$ python3 -q
>>> import numpy as np
>>> from numpy import linalg as LA
>>> np.set_printoptions(precision=3, suppress=True, linewidth=160, sign=" ")
>>> M = np.loadtxt("dump.csv", delimiter=",")
>>> print(M)
[[ 5.  0.  4.  4.  0.  4.  0.  0.  4.  0.  4.  4.]
 [ 0.  5.  0.  0.  4.  0.  4.  4.  0.  4.  0.  0.]
 [ 4.  0.  5.  4.  0.  4.  0.  0.  4.  0.  4.  4.]
 [ 4.  0.  4.  5.  0.  4.  0.  0.  4.  0.  4.  4.]
 [ 0.  4.  0.  0.  5.  0.  4.  4.  0.  4.  0.  0.]
 [ 4.  0.  4.  4.  0.  5.  0.  0.  4.  0.  4.  4.]
 [ 0.  4.  0.  0.  4.  0.  5.  4.  0.  4.  0.  0.]
 [ 0.  4.  0.  0.  4.  0.  4.  5.  0.  4.  0.  0.]
 [ 4.  0.  4.  4.  0.  4.  0.  0.  5.  0.  4.  4.]
 [ 0.  4.  0.  0.  4.  0.  4.  4.  0.  5.  0.  0.]
 [ 4.  0.  4.  4.  0.  4.  0.  0.  4.  0.  5.  4.]
 [ 4.  0.  4.  4.  0.  4.  0.  0.  4.  0.  4.  5.]]
>>> # symmetric
>>> t3 = np.stack([M, -3 * M, M[::-1]])
>>> print((t3 @ M.T).shape)
(3, 12, 12)
>>> print(LA.matrix_rank(t3.reshape(3, -1)))
2
>>> print(round(np.log10(LA.cond(M))))
1
>>> print(LA.cond(M) > 100)
False
>>> print(round(LA.norm(M, 2) / LA.norm(M), 3))
0.807
>>> U, sv, vt = LA.svd(M)
>>> print(sv)
[ 29.  21.   1.   1.   1.   1.   1.   1.   1.   1.   1.   1.]
>>> B = U[:, :2] @ np.diag(sv[:2]) @ vt[:2]
>>> print(LA.matrix_rank(M, rtol=0.05))
2
>>> print(round(float(LA.norm(M - B) / LA.norm(M)), 3))
0.088
>>> rng = np.random.default_rng(66753)
>>> z = rng.permutation(12)
>>> print(z)
[ 11   5   4  10   3   9   7   0   8   6   2   1]
>>> B = M[z][:, z]
>>> print(B)
[[ 5.  4.  0.  4.  4.  0.  0.  4.  4.  0.  4.  0.]
 [ 4.  5.  0.  4.  4.  0.  0.  4.  4.  0.  4.  0.]
 [ 0.  0.  5.  0.  0.  4.  4.  0.  0.  4.  0.  4.]
 [ 4.  4.  0.  5.  4.  0.  0.  4.  4.  0.  4.  0.]
 [ 4.  4.  0.  4.  5.  0.  0.  4.  4.  0.  4.  0.]
 [ 0.  0.  4.  0.  0.  5.  4.  0.  0.  4.  0.  4.]
 [ 0.  0.  4.  0.  0.  4.  5.  0.  0.  4.  0.  4.]
 [ 4.  4.  0.  4.  4.  0.  0.  5.  4.  0.  4.  0.]
 [ 4.  4.  0.  4.  4.  0.  0.  4.  5.  0.  4.  0.]
 [ 0.  0.  4.  0.  0.  4.  4.  0.  0.  5.  0.  4.]
 [ 4.  4.  0.  4.  4.  0.  0.  4.  4.  0.  5.  0.]
 [ 0.  0.  4.  0.  0.  4.  4.  0.  0.  4.  0.  5.]]
>>> print(np.sort(np.abs(LA.eigvals(B))))
[  1.   1.   1.   1.   1.   1.   1.   1.   1.   1.  21.  29.]
>>> print(np.diag(B))
[ 5.  5.  5.  5.  5.  5.  5.  5.  5.  5.  5.  5.]
>>> print(np.round(LA.det(B), 3), round(float(LA.det(M[z])), 3))
609.0 -609.0
>>> print(np.sort(LA.eigvals(M).real))
[  1.   1.   1.   1.   1.   1.   1.   1.   1.   1.  21.  29.]
>>> print(M @ M)
[[ 121.    0.  120.  120.    0.  120.    0.    0.  120.    0.  120.  120.]
 [   0.   89.    0.    0.   88.    0.   88.   88.    0.   88.    0.    0.]
 [ 120.    0.  121.  120.    0.  120.    0.    0.  120.    0.  120.  120.]
 [ 120.    0.  120.  121.    0.  120.    0.    0.  120.    0.  120.  120.]
 [   0.   88.    0.    0.   89.    0.   88.   88.    0.   88.    0.    0.]
 [ 120.    0.  120.  120.    0.  121.    0.    0.  120.    0.  120.  120.]
 [   0.   88.    0.    0.   88.    0.   89.   88.    0.   88.    0.    0.]
 [   0.   88.    0.    0.   88.    0.   88.   89.    0.   88.    0.    0.]
 [ 120.    0.  120.  120.    0.  120.    0.    0.  121.    0.  120.  120.]
 [   0.   88.    0.    0.   88.    0.   88.   88.    0.   89.    0.    0.]
 [ 120.    0.  120.  120.    0.  120.    0.    0.  120.    0.  121.  120.]
 [ 120.    0.  120.  120.    0.  120.    0.    0.  120.    0.  120.  121.]]
